$ python -q
>>> import numpy as np
>>> np.set_printoptions(precision=3, suppress=True, linewidth=140, legacy="1.25")
>>> M = np.load("x.npy")
>>> print(M)
[[-10   1  -2  -2]
 [ -5  -1   1  -1]
 [  5   2   1   1]]
>>> rng = np.random.default_rng(176)
>>> Y = M + rng.integers(-2, 3, (3, 1)) @ rng.integers(-2, 3, (1, 4))
>>> print(Y)
[[-8  0 -4 -4]
 [-9  1  5  3]
 [ 3  3  3  3]]
>>> print(np.abs(Y - M).sum(axis=1))
[ 7 14  7]
>>> print(Y - M)
[[ 2 -1 -2 -2]
 [-4  2  4  4]
 [-2  1  2  2]]
>>> print(np.linalg.matrix_rank(Y - M, tol=1e-8))
1
>>> Y = np.array([[0, 1], [0, 2], [2, 1], [0, 2]])
>>> print(np.vstack([M, Y.T]).shape)
(5, 4)
>>> print(np.linalg.matrix_rank(np.vstack([M, Y.T])))
4
>>> print(np.einsum("ik,kj->ji", M, Y))
[[ -4   2   2]
 [-14  -8  12]]
>>> print(Y.T @ M.T)
[[ -4   2   2]
 [-14  -8  12]]
>>> w1 = np.array([[-8, 3, -2, 6, -3, -3],
...     [6, 2, -4, -7, 3, 7],
...     [1, 9, -5, 1, 1, 7],
...     [-9, 1, -5, -9, -5, 6]])
>>> b = np.array([-1, -2, 3, 3, 0, -1])
>>> act = np.maximum(M @ w1 + b, 0)
>>> print((act > 0).astype(int))
[[1 0 1 0 1 1]
 [1 0 1 0 1 1]
 [0 1 0 1 0 1]]
>>> print((act > 0).mean(axis=0))
[0.667 0.333 0.667 0.333 0.667 1.   ]
>>> print(np.linalg.matrix_rank(act))
3
>>> print(act)
[[101   0  39   0  41  10]
 [ 43   0  17   0  18   8]
 [  0  27   0  11   0  11]]
>>> cent = np.array([[0, 2], [-1, -2], [2, 0], [2, 2], [2, 1], [1, -2]])
>>> print((act @ cent).round(6).argmax(axis=1))
[1 1 0]
>>> print(act @ cent)
[[170 223]
 [ 78  88]
 [  6 -54]]
>>> t3 = np.stack([M, 5 * M, M[::-1]])
>>> print(t3.sum(axis=0))
[[-55   8 -11 -11]
 [-35  -7   7  -7]
 [ 20  13   4   4]]
>>> print(np.linalg.matrix_rank(t3))
[3 3 3]
>>> print((t3 @ M.T).shape)
(3, 3, 3)
>>> print(np.linalg.matrix_rank(t3.reshape(3, -1)))
2
>>> print(t3.shape)
(3, 3, 4)
>>> feats = np.load("sample13.npy")
>>> print(feats)
[[ 0 -3  3  2]
 [ 0  0  0  2]
 [ 0  0  0 -1]
 [ 0  0  0  0]]
>>> print(np.linalg.matrix_rank(feats - feats[0, 0] * np.eye(4)))
2
>>> print(np.prod(np.diag(feats)), round(float(np.linalg.det(feats)), 3))
0 0.0
>>> print(np.sort(np.linalg.eigvals(feats)))
[0. 0. 0. 0.]
>>> print(feats @ feats)
[[ 0  0  0 -9]
 [ 0  0  0  0]
 [ 0  0  0  0]
 [ 0  0  0  0]]
>>> K = np.load("m.npy")
>>> print(K)
[[ -0.165   7.892  18.376]
 [ -4.043 -18.976  -4.855]
 [ -2.842  -2.587  19.627]
 [  4.185   9.259 -17.227]
 [  3.088   3.705 -19.41 ]
 [  3.563   5.976 -18.751]
 [ -1.097 -11.986 -15.973]
 [ -5.031 -15.206  11.978]
 [  4.419  10.635 -16.351]
 [ -2.461 -15.786 -12.031]
 [  5.037  15.266 -11.898]
 [  4.238   9.563 -17.047]]
>>> Uu, sigma, vt = np.linalg.svd(K)
>>> print(sigma.round(3) + 0)
[57.162 39.148  0.   ]
>>> print(np.argmax(sigma[:-1] / (sigma[1:] + 1e-6)) + 1)
2
>>> Y = Uu[:, :2] @ np.diag(sigma[:2]) @ vt[:2]
>>> print(np.linalg.matrix_rank(Y))
2
>>> print(round(np.abs(K - Y).max(), 3))
0.0
>>> Q, _ = np.linalg.qr(np.array([[0.1], [-0.3], [0.2]]))
>>> m1 = Q @ Q.T
>>> print(m1)
[[ 0.071 -0.214  0.143]
 [-0.214  0.643 -0.429]
 [ 0.143 -0.429  0.286]]
>>> print(np.allclose(m1, m1.T))
True
>>> print(np.linalg.matrix_power(m1, 2))
[[ 0.071 -0.214  0.143]
 [-0.214  0.643 -0.429]
 [ 0.143 -0.429  0.286]]
>>> print(np.allclose(m1 @ m1.T, m1.T @ m1))
True
>>> print(round(float(np.abs(np.linalg.eigvals(m1)).max()), 3))
1.0
>>> print(m1 @ m1)
[[ 0.071 -0.214  0.143]
 [-0.214  0.643 -0.429]
 [ 0.143 -0.429  0.286]]
>>> Uu, sigma, vt = np.linalg.svd(m1)
>>> evecs = vt[:(sigma > 1e-8).sum()]
>>> x = m1[1] + -2 * m1[2] + rng.integers(2) * np.eye(3)[2]
>>> print(x)
[-0.5  1.5  0. ]
>>> print(np.allclose(evecs.T @ evecs @ x, x))
False
>>> print(np.linalg.matrix_rank(np.vstack([m1, x])))
2
